% ipython --no-banner

In [1]: import numpy as np

In [2]: np.set_printoptions(precision=4, suppress=True, linewidth=200, legacy="1.25")

In [3]: def tidy(a):
   ...:     return np.round(a, 4) + 0
   ...: 

In [4]: J = np.load("arr.npy")

In [5]: J
Out[5]: 
array([[ 5.,  3.,  0.],
       [ 3., -4.,  3.],
       [ 0.,  3.,  0.]])

In [6]: # symmetric

In [7]: vals, evecs = np.linalg.eigh(J)

In [8]: vec = np.array([4, 4, 1])

In [9]: tidy(vec @ J @ vec / (vec @ vec)), tidy(vals[0]), tidy(vals[-1])
Out[9]: (4.1212, -6.2423, 6.051)

In [10]: vec @ J @ vec
Out[10]: 136.0

In [11]: tidy(evecs * np.abs(vals) @ evecs.T)
Out[11]: 
array([[ 5.6827,  0.4416,  1.2296],
       [ 0.4416,  5.5875, -1.6077],
       [ 1.2296, -1.6077,  2.2144]])

In [12]: (np.sign(evecs[:, -1].round(6)) == np.sign(evecs[0, -1].round(6))).astype(int)
Out[12]: array([1, 1, 1])

In [13]: vals, evecs = np.linalg.eig(J)

In [14]: tidy(np.sort(np.linalg.eigvals(np.linalg.inv(J))))
Out[14]: array([-0.1602,  0.1653,  0.8394])

In [15]: P = np.triu(np.array([[-1, 0, -1], [-2, 1, -1], [-1, -1, 0]]), 1) + np.eye(3)

In [16]: out = P @ J @ np.linalg.inv(P)

In [17]: tidy(np.poly(out))
Out[17]: array([  1.,  -1., -38.,  45.])

In [18]: P @ J - J @ P
Out[18]: 
array([[ 0., -3.,  8.],
       [ 0., -3., -1.],
       [ 0.,  0.,  3.]])

In [19]: np.linalg.matrix_rank(out)
Out[19]: 3

In [20]: out
Out[20]: 
array([[ 5.,  0.,  5.],
       [ 3., -7., -1.],
       [ 0.,  3.,  3.]])

In [21]: O, evecs = np.linalg.qr(out[:, :2])[0], np.linalg.qr(out[:, 2:])[0]

In [22]: sv = np.linalg.svd(O.T @ evecs, compute_uv=False)

In [23]: print(tidy(np.degrees(np.arccos(sv.clip(0, 1)))))
[11.2095]

In [24]: tidy(np.linalg.norm(O @ O.T - evecs @ evecs.T, 2))
Out[24]: 1.0

In [25]: vec = np.array([-4, 4, -5])

In [26]: print(np.linalg.norm(J @ vec) <= np.linalg.norm(J, 2) * np.linalg.norm(vec) + 1e-9)
True

In [27]: np.sign((J @ vec).round(6))
Out[27]: array([-1., -1.,  1.])

In [28]: (J * vec).sum(axis=1)
Out[28]: array([ -8., -43.,  12.])

In [29]: (J @ vec).argmax()
Out[29]: 2

In [30]: J @ (2 * vec)
Out[30]: array([-16., -86.,  24.])

In [31]: print(np.einsum("ij,j->i", J, vec))
[ -8. -43.  12.]

In [32]: J * vec
Out[32]: 
array([[-20.,  12.,  -0.],
       [-12., -16., -15.],
       [ -0.,  12.,  -0.]])
